In [1]: import numpy as np

In [2]: import numpy.linalg as la

In [3]: np.set_printoptions(suppress=True, linewidth=120)

In [4]: f = np.array([0, -1, -1, -3, -2, 1, -1])

In [5]: W0 = np.array([np.roll(f, i) for i in range(7)])

In [6]: print(W0)
[[ 0 -1 -1 -3 -2  1 -1]
 [-1  0 -1 -1 -3 -2  1]
 [ 1 -1  0 -1 -1 -3 -2]
 [-2  1 -1  0 -1 -1 -3]
 [-3 -2  1 -1  0 -1 -1]
 [-1 -3 -2  1 -1  0 -1]
 [-1 -1 -3 -2  1 -1  0]]

In [7]: other = la.invert(W0)
---------------------------------------------------------------------------
AttributeError                            Traceback (most recent call last)
Cell In[7], line 1
----> 1 other = la.invert(W0)

AttributeError: module 'numpy.linalg' has no attribute 'invert'

In [8]: other = la.inv(W0)

In [9]: print(other.round(2))
[[ 0.05 -0.07  0.17 -0.1  -0.18  0.02 -0.03]
 [-0.03  0.05 -0.07  0.17 -0.1  -0.18  0.02]
 [ 0.02 -0.03  0.05 -0.07  0.17 -0.1  -0.18]
 [-0.18  0.02 -0.03  0.05 -0.07  0.17 -0.1 ]
 [-0.1  -0.18  0.02 -0.03  0.05 -0.07  0.17]
 [ 0.17 -0.1  -0.18  0.02 -0.03  0.05 -0.07]
 [-0.07  0.17 -0.1  -0.18  0.02 -0.03  0.05]]

In [10]: print(round(float(la.cond(W0)), 2))
2.35

In [11]: print(round(float(la.slogdet(W0)[0]), 2))
-1.0

In [12]: other = np.array([[1, 7, 3],
    ...:     [-6, 7, 5],
    ...:     [-9, -6, -5],
    ...:     [5, -3, 5],
    ...:     [-6, -5, 4],
    ...:     [5, -1, 9],
    ...:     [6, -8, -5]])

In [13]: print(np.vstack([W0, other.T]).shape)
(10, 7)

In [14]: print(la.matrix_rank(W0 @ other))
3

In [15]: print(np.einsum("ik,kj->ji", W0, other))
[[ 11  17 -19 -16 -16  40  11]
 [ 25  11  27  29 -29  -6   6]
 [ -9 -38 -28   6 -33  -2  -8]]

In [16]: print(other.T @ W0.T)
[[ 11  17 -19 -16 -16  40  11]
 [ 25  11  27  29 -29  -6   6]
 [ -9 -38 -28   6 -33  -2  -8]]

In [17]: print(la.matrix_rank(np.vstack([W0, other.T])))
7

In [18]: print(np.einsum("ik,kj->ij", W0, other))
[[ 11  25  -9]
 [ 17  11 -38]
 [-19  27 -28]
 [-16  29   6]
 [-16 -29 -33]
 [ 40  -6  -2]
 [ 11   6  -8]]

In [19]: print(np.einsum("ij->j", W0))
[-7 -7 -7 -7 -7 -7 -7]

In [20]: feats = np.load("run19.npy")

In [21]: print(feats)
[[ 0  4  4  4  3  3 10  0  7  2]
 [ 4  8  8 10  3  9  6  8  9  2]
 [ 4  8  6  1  6  6  4  2  7  3]
 [ 4 10  1  0  5  6  7  5  4  4]
 [ 3  3  6  5  8  0  5  0  1  6]
 [ 3  9  6  6  0  8  4  3  5  4]
 [10  6  4  7  5  4  2  4  4  2]
 [ 0  8  2  5  0  3  4  2  4  5]
 [ 7  9  7  4  1  5  4  4  0  4]
 [ 2  2  3  4  6  4  2  5  4  0]]

In [22]: q, r_ = la.qr(feats)

In [23]: print(np.round(abs(r_[0, 0]), 2), np.round(la.norm(feats[:, 0]), 2))
14.8 14.8

In [24]: print(np.trace(q @ q.T))
10.0

In [25]: print(round(np.abs(la.eigvals(feats)).max(), 2))
46.21

In [26]: print(np.trace(feats))
34

In [27]: print(np.round(np.sort(np.abs(la.eigvals(feats))), 2))
[ 0.52  1.56  4.3   4.78  5.21  8.62 10.06 10.99 11.26 46.21]

In [28]: print(np.allclose(feats, feats.T))
True

In [29]: print((feats + feats.T) / 2)
[[ 0.  4.  4.  4.  3.  3. 10.  0.  7.  2.]
 [ 4.  8.  8. 10.  3.  9.  6.  8.  9.  2.]
 [ 4.  8.  6.  1.  6.  6.  4.  2.  7.  3.]
 [ 4. 10.  1.  0.  5.  6.  7.  5.  4.  4.]
 [ 3.  3.  6.  5.  8.  0.  5.  0.  1.  6.]
 [ 3.  9.  6.  6.  0.  8.  4.  3.  5.  4.]
 [10.  6.  4.  7.  5.  4.  2.  4.  4.  2.]
 [ 0.  8.  2.  5.  0.  3.  4.  2.  4.  5.]
 [ 7.  9.  7.  4.  1.  5.  4.  4.  0.  4.]
 [ 2.  2.  3.  4.  6.  4.  2.  5.  4.  0.]]

In [30]: print(np.allclose(feats @ feats.T, feats.T @ feats))
True

In [31]: J = np.load("mat.npy")

In [32]: print(J)
[[ 13.35  -0.04   7.99   3.46   3.03  17.21 -16.45   7.75  26.13  -6.97]
 [  2.07   7.92  31.85  -4.21  -8.28  -1.47 -33.53   9.65  21.71 -10.13]
 [  8.14  20.39   1.47   0.13  -2.84   9.86  -9.48  -1.68  -2.32   0.25]
 [-21.99 -24.34  -1.89   6.45 -11.59 -13.04  -2.21  13.88  -2.87   4.31]
 [ -9.16 -13.64  -6.96   8.15  -7.49   2.86  -4.23  11.42   2.95   2.58]
 [ 12.74   2.37 -21.1    2.17  13.17  13.95  19.67 -10.02  -4.16   3.27]
 [ -7.47 -16.12  -6.08  10.21  -7.86   6.98  -8.59  16.08   9.05   2.01]
 [  0.3    0.29  -0.4    5.85  -5.54   9.8  -13.4    9.55   7.89   0.11]
 [-16.17 -22.    -1.14   5.36  -8.01  -9.2   -2.5   12.23   1.88   1.92]]

In [33]: print(np.allclose(W0 @ W0.T, W0.T @ W0))
True

In [34]: print(np.round(np.sort(np.abs(np.fft.fft(W0[0]))), 2), np.round(np.sort(la.svd(W0, compute_uv=False)), 2))
[2.97 2.97 3.14 3.14 4.04 4.04 7.  ] [2.97 2.97 3.14 3.14 4.04 4.04 7.  ]

In [35]: print(W0 @ np.ones(7))
[-7. -7. -7. -7. -7. -7. -7.]

In [36]: print(np.round(np.fft.fft(W0[0]), 2))
[-7.  +0.j    3.26+2.38j -2.67-1.65j  2.91-0.59j  2.91+0.59j -2.67+1.65j  3.26-2.38j]

In [37]: print(W0 @ (-1.0) ** np.arange(7))
[-1. -1.  3. -7.  1. -3.  1.]

In [38]: print(np.argsort(-la.norm(J, axis=0).round(6), kind="stable")[:3])
[6 1 2]

In [39]: Uu, sig, Vh = la.svd(J)

In [40]: print(np.argmax(sig[:-1] / (sig[1:] + 1e-6)) + 1)
4

In [41]: other = Uu[:, :4] @ np.diag(sig[:4]) @ Vh[:4]

In [42]: print(la.matrix_rank(J, rtol=0.05))
4

In [43]: print(round(float(la.norm(J - other) / la.norm(J)), 2))
0.01

In [44]: print(round(np.abs(J - other).max(), 2))
0.44

In [45]: A = np.loadtxt("data.csv", delimiter=",")

In [46]: print(A)
[[-2.93 -2.46 -0.4  -1.29  0.12  0.11  1.03  0.69  2.64]
 [-1.94  3.08  1.33 -0.69  0.38  2.51  0.54  1.22  1.15]
 [ 2.58  2.19  1.12  0.47 -2.88 -1.04  0.31  1.54  0.48]
 [-1.25 -1.73  1.74 -0.43  2.37  1.36 -2.49  1.74 -0.73]
 [ 0.21  2.22 -0.68 -1.13 -0.06 -0.7   3.29 -2.53 -0.74]
 [-0.41 -0.19  0.35  1.62  0.49  2.69  1.9  -1.24 -3.07]
 [ 2.38  1.58 -0.6  -2.06 -2.12 -0.11 -2.37  0.14 -1.45]
 [-1.06 -1.4  -0.05  1.21 -1.77 -0.21  2.12 -3.57 -0.25]
 [-0.81  2.07 -1.25  2.   -1.04  2.61 -1.   -1.13 -2.08]
 [ 1.32 -1.34 -2.43  1.9  -1.45  1.55  1.7  -0.81 -1.98]
 [ 0.51 -1.44 -0.81  0.11 -2.92  2.38 -1.51 -2.15 -0.94]
 [ 1.55  0.75 -3.13 -0.69  0.08  2.73 -1.11  1.72 -0.33]
 [ 1.95  0.32 -3.27 -0.97  0.47 -1.5  -2.42  0.87 -0.63]
 [-2.54 -0.96 -2.3   0.86  0.59  2.03  0.07  1.17 -2.4 ]
 [-2.31 -0.13  2.11 -1.65 -0.95  2.15 -2.16  1.49  0.17]
 [-1.41 -0.48 -0.89 -0.69  0.41 -0.3  -3.56 -2.84 -0.73]
 [ 0.74 -0.8   0.67  0.2  -0.69  3.49  2.73  1.49  1.  ]
 [ 0.18  0.17 -3.4  -2.27 -2.36  1.03  0.54 -0.99  0.51]
 [ 1.25  0.08 -1.25 -1.55  1.72 -3.09  2.61  0.4  -0.03]
 [-2.68 -3.48 -0.53  0.87  0.03 -1.36  0.6   0.05  1.57]
 [ 0.73 -0.44 -1.01  2.05 -1.38 -1.43  2.08 -2.07 -2.55]
 [ 2.88  1.32  1.62  0.58  1.9  -1.42  2.48 -0.42 -0.15]]

In [47]: rng = np.random.default_rng(525)

In [48]: z = rng.permutation(9)

In [49]: other = A[:, z] * rng.choice([-1, 1], 9)

In [50]: print(other)
[[ 1.03  2.46  2.64 -1.29  0.4  -2.93  0.11  0.12  0.69]
 [ 0.54 -3.08  1.15 -0.69 -1.33 -1.94  2.51  0.38  1.22]
 [ 0.31 -2.19  0.48  0.47 -1.12  2.58 -1.04 -2.88  1.54]
 [-2.49  1.73 -0.73 -0.43 -1.74 -1.25  1.36  2.37  1.74]
 [ 3.29 -2.22 -0.74 -1.13  0.68  0.21 -0.7  -0.06 -2.53]
 [ 1.9   0.19 -3.07  1.62 -0.35 -0.41  2.69  0.49 -1.24]
 [-2.37 -1.58 -1.45 -2.06  0.6   2.38 -0.11 -2.12  0.14]
 [ 2.12  1.4  -0.25  1.21  0.05 -1.06 -0.21 -1.77 -3.57]
 [-1.   -2.07 -2.08  2.    1.25 -0.81  2.61 -1.04 -1.13]
 [ 1.7   1.34 -1.98  1.9   2.43  1.32  1.55 -1.45 -0.81]
 [-1.51  1.44 -0.94  0.11  0.81  0.51  2.38 -2.92 -2.15]
 [-1.11 -0.75 -0.33 -0.69  3.13  1.55  2.73  0.08  1.72]
 [-2.42 -0.32 -0.63 -0.97  3.27  1.95 -1.5   0.47  0.87]
 [ 0.07  0.96 -2.4   0.86  2.3  -2.54  2.03  0.59  1.17]
 [-2.16  0.13  0.17 -1.65 -2.11 -2.31  2.15 -0.95  1.49]
 [-3.56  0.48 -0.73 -0.69  0.89 -1.41 -0.3   0.41 -2.84]
 [ 2.73  0.8   1.    0.2  -0.67  0.74  3.49 -0.69  1.49]
 [ 0.54 -0.17  0.51 -2.27  3.4   0.18  1.03 -2.36 -0.99]
 [ 2.61 -0.08 -0.03 -1.55  1.25  1.25 -3.09  1.72  0.4 ]
 [ 0.6   3.48  1.57  0.87  0.53 -2.68 -1.36  0.03  0.05]
 [ 2.08  0.44 -2.55  2.05  1.01  0.73 -1.43 -1.38 -2.07]
 [ 2.48 -1.32 -0.15  0.58 -1.62  2.88 -1.42  1.9  -0.42]]

In [51]: Uu, _, Vh = la.svd(A.T @ other)

In [52]: print(np.round(Uu @ Vh, 2) + 0)
[[ 0.  0.  0.  0.  0.  1.  0.  0.  0.]
 [ 0. -1.  0.  0.  0.  0.  0.  0.  0.]
 [ 0.  0.  0.  0. -1.  0.  0.  0.  0.]
 [ 0.  0.  0.  1.  0.  0.  0.  0.  0.]
 [ 0.  0.  0.  0.  0.  0.  0.  1.  0.]
 [ 0.  0.  0.  0.  0.  0.  1.  0.  0.]
 [ 1.  0.  0.  0.  0.  0.  0.  0.  0.]
 [ 0.  0.  0.  0.  0.  0.  0.  0.  1.]
 [ 0.  0.  1.  0.  0.  0.  0.  0.  0.]]

In [53]: print(z)
[6 1 8 3 2 0 5 4 7]

In [54]: X = np.load("sample18.npy")

In [55]: print(X)
[[ 4 -4  4 -4  4 -4]
 [-3 -4 -3 -4 -3 -4]
 [-5  3 -5  3 -5  3]
 [ 4 -4  4 -4  4 -4]
 [-3 -4 -3 -4 -3 -4]
 [-5  3 -5  3 -5  3]]

In [56]: print(np.argsort(-la.norm(X, axis=0).round(6), kind="stable")[:3])
[0 2 4]

In [57]: print(la.matrix_rank(X, rtol=0.1))
2

In [58]: print([round(float(x), 2) for x in la.svd(X, compute_uv=False)[:3]])
[19.75, 12.48, 0.0]

In [59]: rank = la.matrix_rank(X)

In [60]: print(rank)
2

In [61]: null = la.svd(X)[2][rank:].T

In [62]: print(null.shape)
(6, 4)

In [63]: print([int(la.matrix_rank(X[:i])) for i in range(1, len(X) + 1)])
[1, 2, 2, 2, 2, 2]

In [64]: print(la.matrix_rank(X.T @ X), la.matrix_rank(X @ X.T))
2 2

In [65]: print(np.round(null @ null.T, 2) + 0)
[[ 0.67  0.   -0.33  0.   -0.33  0.  ]
 [ 0.    0.67  0.   -0.33  0.   -0.33]
 [-0.33  0.    0.67  0.   -0.33  0.  ]
 [ 0.   -0.33  0.    0.67  0.   -0.33]
 [-0.33  0.   -0.33  0.    0.67  0.  ]
 [ 0.   -0.33  0.   -0.33  0.    0.67]]

In [66]: print([int(la.matrix_rank(X[:, :j + 1])) for j in range(6)])
[1, 2, 2, 2, 2, 2]

In [67]: print([int(la.matrix_rank(np.delete(X, i, axis=0))) for i in range(6)])
[2, 2, 2, 2, 2, 2]

In [68]: print(np.allclose(X @ null, 0))
True

In [69]: print(np.abs(np.diag(la.qr(X)[1])) > 1e-9)
[ True  True False False False False]

In [70]: print(np.allclose(X[:-1].T @ la.lstsq(X[:-1].T, X[-1])[0], X[-1]))
True

In [71]: z = rng.permutation(6)

In [72]: print(z)
[3 5 0 1 2 4]

In [73]: other = X[z][:, z]

In [74]: print(np.diag(other))
[-4  3  4 -4 -5 -3]

In [75]: print(np.trace(other))
-9

In [76]: print(np.round(np.sort(np.abs(la.eigvals(other))), 2) + 0)
[0. 0. 0. 0. 0. 9.]

In [77]: F = np.array([[2, -2, -14, -9, 9, 63],
    ...:     [0, 4, -4, 0, -18, 18],
    ...:     [-16, 10, -10, 72, -45, 45],
    ...:     [-5, 5, 35, 7, -7, -49],
    ...:     [0, -10, 10, 0, 14, -14],
    ...:     [40, -25, 25, -56, 35, -35]])

In [78]: print(F)
[[  2  -2 -14  -9   9  63]
 [  0   4  -4   0 -18  18]
 [-16  10 -10  72 -45  45]
 [ -5   5  35   7  -7 -49]
 [  0 -10  10   0  14 -14]
 [ 40 -25  25 -56  35 -35]]

In [79]: z = rng.permutation(6)

In [80]: print(z)
[2 3 5 4 0 1]

In [81]: other = F[z][:, z]

In [82]: print(np.trace(other))
-18

In [83]: print(np.diag(other))
[-10   7 -35  14   2   4]

In [84]: cen = (A - A.mean(axis=0)) / A.std(axis=0)

In [85]: print(np.round(cen.std(axis=0), 2))
[1. 1. 1. 1. 1. 1. 1. 1. 1.]

In [86]: c = la.lstsq(np.delete(cen, 4, axis=1), cen[:, 4])[0]

In [87]: print(np.round(1 - np.var(cen[:, 4] - np.delete(cen, 4, axis=1) @ c), 2))
0.33

In [88]: q, r_ = la.qr(F)

In [89]: print(q.shape, r_.shape)
(6, 6) (6, 6)

In [90]: print(np.allclose(r_.T @ r_, F.T @ F))
True

In [91]: print(np.round(q @ r_, 2) + 0)
[[  2.  -2. -14.  -9.   9.  63.]
 [  0.   4.  -4.   0. -18.  18.]
 [-16.  10. -10.  72. -45.  45.]
 [ -5.   5.  35.   7.  -7. -49.]
 [  0. -10.  10.   0.  14. -14.]
 [ 40. -25.  25. -56.  35. -35.]]
